$ python3 -q
>>> import numpy as np
>>> from numpy import linalg as LA
>>> np.set_printoptions(precision=3, suppress=True, linewidth=120)
>>> K = np.load("data.npy")
>>> print(K)
[[ 21 -12 -24]
 [ 45 -30 -45]
 [  7  -4  -8]
 [ 30 -20 -30]]
>>> K @ K
Traceback (most recent call last):
  File "<python-input-5>", line 1, in <module>
    K @ K
    ~~^~~
ValueError: matmul: Input operand 1 has a mismatch in its core dimension 0, with gufunc signature (n?,k),(k,m?)->(n?,m?) (size 4 is different from 3)
>>> gram = K.T @ K
>>> print((K @ K.T).shape)
(4, 4)
>>> print(gram)
[[ 3415 -2230 -3485]
 [-2230  1460  2270]
 [-3485  2270  3565]]
>>> print(LA.matrix_rank(gram))
2
>>> Uu, sv, Vt = LA.svd(K)
>>> vecs = Vt[:(sv > 1e-8).sum()]
>>> rng = np.random.default_rng(9660)
>>> x0 = K[3] + 3 * K[1] + rng.integers(2) * np.eye(3)[2]
>>> print(x0)
[ 165. -110. -165.]
>>> print(np.allclose(vecs.T @ vecs @ x0, x0))
True
>>> r = LA.matrix_rank(K)
>>> print(r)
2
>>> null = LA.svd(K)[2][r:].T
>>> print([int(LA.matrix_rank(K[:, :j + 1])) for j in range(3)])
[1, 2, 2]
>>> print(null[:, 0] / null[np.abs(null[:, 0]).round(6).argmax(), 0])
[1.   0.75 0.5 ]
>>> x0 = np.array([1, 1, 3])
>>> print(np.einsum("ij,j->i", K, x0))
[ -63 -120  -21  -80]
>>> print(K * x0)
[[  21  -12  -72]
 [  45  -30 -135]
 [   7   -4  -24]
 [  30  -20  -90]]
>>> C = np.array([[5, 5, -5], [-5, 3, -1]])
>>> J = np.repeat(C, 18 // 2, axis=0)
>>> J = J + 0.3 * rng.normal(size=J.shape)
>>> print(J)
[[ 5.432  4.782 -5.709]
 [ 4.904  4.888 -4.899]
 [ 5.11   4.885 -5.373]
 [ 5.122  5.235 -4.958]
 [ 4.704  4.752 -5.101]
 [ 4.201  5.467 -4.806]
 [ 4.473  5.309 -5.169]
 [ 4.687  5.26  -5.215]
 [ 4.886  5.132 -4.743]
 [-5.408  2.625 -0.817]
 [-4.974  2.632 -0.811]
 [-4.516  3.282 -1.049]
 [-4.763  3.041 -0.819]
 [-5.067  3.577 -0.603]
 [-5.087  2.626 -1.18 ]
 [-5.27   2.887 -0.923]
 [-4.963  2.873 -0.578]
 [-5.492  2.719 -1.088]]
>>> d = LA.norm(J[:, None] - J[None], axis=-1)
>>> print(d.shape)
(18, 18)
>>> print((d + 1e9 * np.eye(18)).round(6).argmin(axis=1))
[ 2  8  0  8  1  6  7  6  1 17 16 12 16 12 10  9 10  9]
>>> print(np.flatnonzero(d[1] < d.mean() / 2))
[0 1 2 3 4 5 6 7 8]
>>> Uu, sv, Vt = LA.svd(J)
>>> print(sv)
[26.167 17.591  1.238]
>>> print(np.argmax(sv[:-1] / (sv[1:] + 1e-6)) + 1)
2
>>> M2 = Uu[:, :2] @ np.diag(sv[:2]) @ Vt[:2]
>>> print(round(LA.norm(J - M2) / LA.norm(J), 3))
0.039
>>> C = J[[8, 6]].astype(float)
>>> for _ in range(5):
...     z = LA.norm(J[:, None] - C, axis=-1).argmin(axis=1)
...     C = np.array([J[z == j].mean(axis=0) for j in range(2)])
... 
>>> print(z)
[0 0 0 0 0 0 0 0 0 1 1 1 1 1 1 1 1 1]
>>> print(C[1] - C[0])
[-9.895 -2.161  4.234]
>>> print(LA.cond(J) > 100)
False
>>> print(round(np.log10(LA.cond(J))))
1
>>> print([round(float(x), 3) for x in LA.svd(J, compute_uv=False)[:3]])
[26.167, 17.591, 1.238]
>>> print(np.argsort(-LA.norm(J, axis=0).round(6), kind="stable")[:3])
[0 1 2]
>>> cen = J - J.mean(axis=0)
>>> Uu, sv, Vt = LA.svd(cen, full_matrices=False)
>>> print(np.abs(Uu[:, 0]).argmax())
0
>>> print(Vt[0] * np.sign(Vt[0, np.abs(Vt[0]).argmax()]))
[ 0.902  0.196 -0.386]
>>> print(sv)
[23.329  1.329  0.807]
>>> data = np.array([[2, 0, 2, 2, 2],
...     [0, 2, 0, 2, 2],
...     [2, 0, 2, 0, 2],
...     [2, 2, 0, 2, 0],
...     [2, 2, 2, 0, 2]])
>>> vals, vecs = LA.eig(data)
>>> print(np.sort(LA.eigvals(data @ data)))
[ 0.116  4.     4.    11.409 48.475]
>>> print(vals)
[ 6.962 -2.    -0.34   2.     3.378]
>>> print(np.sort(LA.eigvals(data.T)))
[-2.    -0.34   2.     3.378  6.962]
>>> print(np.sort(LA.eigvals(LA.inv(data))))
[-2.94  -0.5    0.144  0.296  0.5  ]
>>> print(np.round(data @ vecs[:, 0] - vals[0] * vecs[:, 0], 3) + 0)
[0. 0. 0. 0. 0.]
>>> x0 = np.array([3, 5, 3, 1, 2])
>>> h1 = np.maximum(data @ x0, 0)
>>> print(np.maximum(data @ (3 * x0), 0))
[54 48 48 54 78]
>>> print(h1)
[18 16 16 18 26]
>>> hat = np.triu(np.array([[1, 1, 1, 2, 0],
...     [0, 1, 0, 2, 1],
...     [3, 2, 3, 3, 2],
...     [2, 1, 1, 3, 1],
...     [1, 1, 2, 1, 1]]), 1) + np.eye(5)
>>> M2 = hat @ data @ LA.inv(hat)
>>> print(M2)
[[ 8. -2. -4.  8.  8.]
 [ 6.  2. -4.  2.  8.]
 [12. -2. -6.  4. 16.]
 [ 4.  0. -2.  0.  6.]
 [ 2.  0.  0. -4.  6.]]
>>> print(np.trace(M2), np.trace(data))
10.0 10
>>> print(round(LA.norm(M2, 2) / LA.norm(M2), 3))
0.957
>>> print(np.argsort(-LA.norm(M2, axis=0).round(6), kind="stable")[:3])
[4 0 3]
>>> print(round(np.log10(LA.cond(M2))))
3
>>> feats = np.loadtxt("block12.csv", delimiter=",")
>>> print(feats)
[[-10.664 -15.312 -12.816]
 [  0.995  11.863  10.498]
 [  0.277  12.229  11.87 ]
 [  1.317  10.447   9.428]
 [ -8.841 -18.032 -11.651]
 [  4.628  13.09  -17.857]
 [ -1.673  11.71   10.951]
 [  0.261  15.176  11.155]
 [  1.404   9.664  10.39 ]
 [  5.615  12.097 -18.147]
 [  3.279  12.767 -17.016]
 [-10.222 -15.962 -12.284]
 [  2.679  11.526  11.743]
 [ -0.083  12.622  10.985]
 [  4.843  11.937 -17.252]
 [-10.235 -16.157 -10.108]
 [ -0.289  12.774   9.808]
 [  3.967  13.35  -17.717]
 [-10.388 -15.645 -13.35 ]
 [  5.265  12.681 -19.192]
 [ -0.354  13.411  10.483]
 [  1.213  10.74    9.654]
 [ -1.523  14.018  10.016]
 [  3.174  11.008 -18.148]]
>>> z = feats[:, 1] > np.median(feats[:, 1])
>>> f = feats[z].mean(axis=0) - feats[~z].mean(axis=0)
>>> print(np.argsort(-np.abs(f).round(6), kind="stable"))
[1 0 2]
>>> print(f)
[ 5.594 13.358 -2.264]
>>> print(np.round((((feats - feats.mean(axis=0)) @ f > 0) == z).mean(), 3))
0.708
>>> cen = feats - feats.mean(axis=0)
>>> vecs = LA.svd(cen)[2][:2]
>>> M2 = cen - cen @ vecs.T @ vecs
>>> print((cen @ vecs.T).std(axis=0))
[14.853 10.726]
>>> print(LA.norm(M2, axis=1).round(6).argmax())
12
>>> print(np.diag(vecs.T @ vecs))
[0.195 0.82  0.985]
>>> cen = feats - feats.mean(axis=0)
>>> Uu, sv, Vt = LA.svd(cen, full_matrices=False)
>>> print(np.searchsorted(np.cumsum(sv ** 2) / (sv ** 2).sum(), 0.9) + 1)
2
>>> print(sv)
[72.766 52.545  6.075]
>>> print(np.abs(Vt[-1]))
[0.897 0.424 0.123]
>>> print(np.round(cen.mean(axis=0), 3) + 0)
[0. 0. 0.]
>>> print(np.abs(Vt[0]).argmax())
2
>>> print(np.abs(Uu[:, 0]).argmax())
18
>>> print(Vt[0] * np.sign(Vt[0, np.abs(Vt[0]).argmax()]))
[0.189 0.621 0.761]
>>> print(round(float((sv ** 2).sum() ** 2 / (sv ** 4).sum()), 3))
1.837
>>> print(LA.matrix_rank(cen))
3
>>> x0 = np.array([-3, -1, 9])
>>> h1 = np.maximum(feats @ x0, 0)
>>> print(np.tanh(feats @ x0))
[-1.  1.  1.  1. -1. -1.  1.  1.  1. -1. -1. -1.  1.  1. -1. -1.  1. -1. -1. -1.  1.  1.  1. -1.]
>>> print(np.flatnonzero(h1 > 1e-9))
[ 1  2  3  6  7  8 12 13 16 20 21 22]
>>> gram = np.cov(J, rowvar=False)
>>> print(LA.eigvalsh(gram)[::-1])
[32.013  0.104  0.038]
>>> print(np.argsort(-J.std(axis=0).round(6), kind="stable"))
[0 2 1]
>>> print(gram)
[[ 26.028   5.654 -11.118]
 [  5.654   1.319  -2.391]
 [-11.118  -2.391   4.809]]
>>> print(np.argwhere(np.triu(np.abs(np.corrcoef(J.T)) > 0.8, 1)))
[[0 1]
 [0 2]
 [1 2]]
>>> print(np.corrcoef(J.T))
[[ 1.     0.965 -0.994]
 [ 0.965  1.    -0.949]
 [-0.994 -0.949  1.   ]]
>>> print(np.median(J, axis=0))
[-0.157  4.165 -2.961]
>>> print(round(float(np.corrcoef(J[:, 2], J[:, 1])[0, 1]), 3))
-0.949
>>> W0 = np.minimum.outer(np.arange(1, 3), np.arange(1, 3)) * 4
>>> print(W0)
[[4 4]
 [4 8]]
>>> x0 = np.ones(2)
>>> for _ in range(5):
...     x0 = W0 @ x0
...     x0 /= LA.norm(x0)
...     print(round(x0 @ W0 @ x0, 3))
... 
10.462
10.472
10.472
10.472
10.472
>>> print(x0)
[0.526 0.851]
>>> print(LA.matrix_rank(K, rtol=0.1))
1
>>> print(LA.cond(K) > 100)
True
>>> M = np.load("case14.npy")
>>> print(M)
[[0. 1. 1. 1. 1.]
 [1. 0. 1. 1. 1.]
 [1. 1. 0. 1. 1.]
 [1. 1. 1. 0. 1.]
 [1. 1. 1. 1. 0.]]
>>> M2 = np.array([[0, 3], [-1, -1], [2, 0], [1, 1], [1, -1]])
>>> print(np.einsum("ik,kj->ij", M, M2))
[[ 3. -1.]
 [ 4.  3.]
 [ 1.  2.]
 [ 2.  1.]
 [ 2.  3.]]
>>> print(np.einsum("ij,ij->i", M, M))
[4. 4. 4. 4. 4.]
>>> M2 @ M
Traceback (most recent call last):
  File "<python-input-116>", line 1, in <module>
    M2 @ M
    ~~~^~~
ValueError: matmul: Input operand 1 has a mismatch in its core dimension 0, with gufunc signature (n?,k),(k,m?)->(n?,m?) (size 5 is different from 2)
>>> print(LA.matrix_rank(M @ M2))
2
>>> print(M2.T @ M.T)
[[ 3.  4.  1.  2.  2.]
 [-1.  3.  2.  1.  3.]]
>>> arr = np.load("out4.npy")
>>> print(arr)
[[ 0  4  1  1  1  2]
 [-2 -4  1  1 -1  2]
 [ 1 -4 -2  0 -1 -1]
 [-2 -4  2 -1 -1 -2]
 [ 1 -8  1  2 -2  0]]
>>> Uu, sv, Vt = LA.svd(arr, full_matrices=False)
>>> print(np.abs(Uu[:, 0]).round(6).argmax())
4
>>> print(np.cumsum(sv ** 2) / np.sum(sv ** 2))
[0.785 0.893 0.978 1.    1.   ]
>>> print(np.abs(Vt[0]))
[0.033 0.96  0.066 0.089 0.24  0.092]
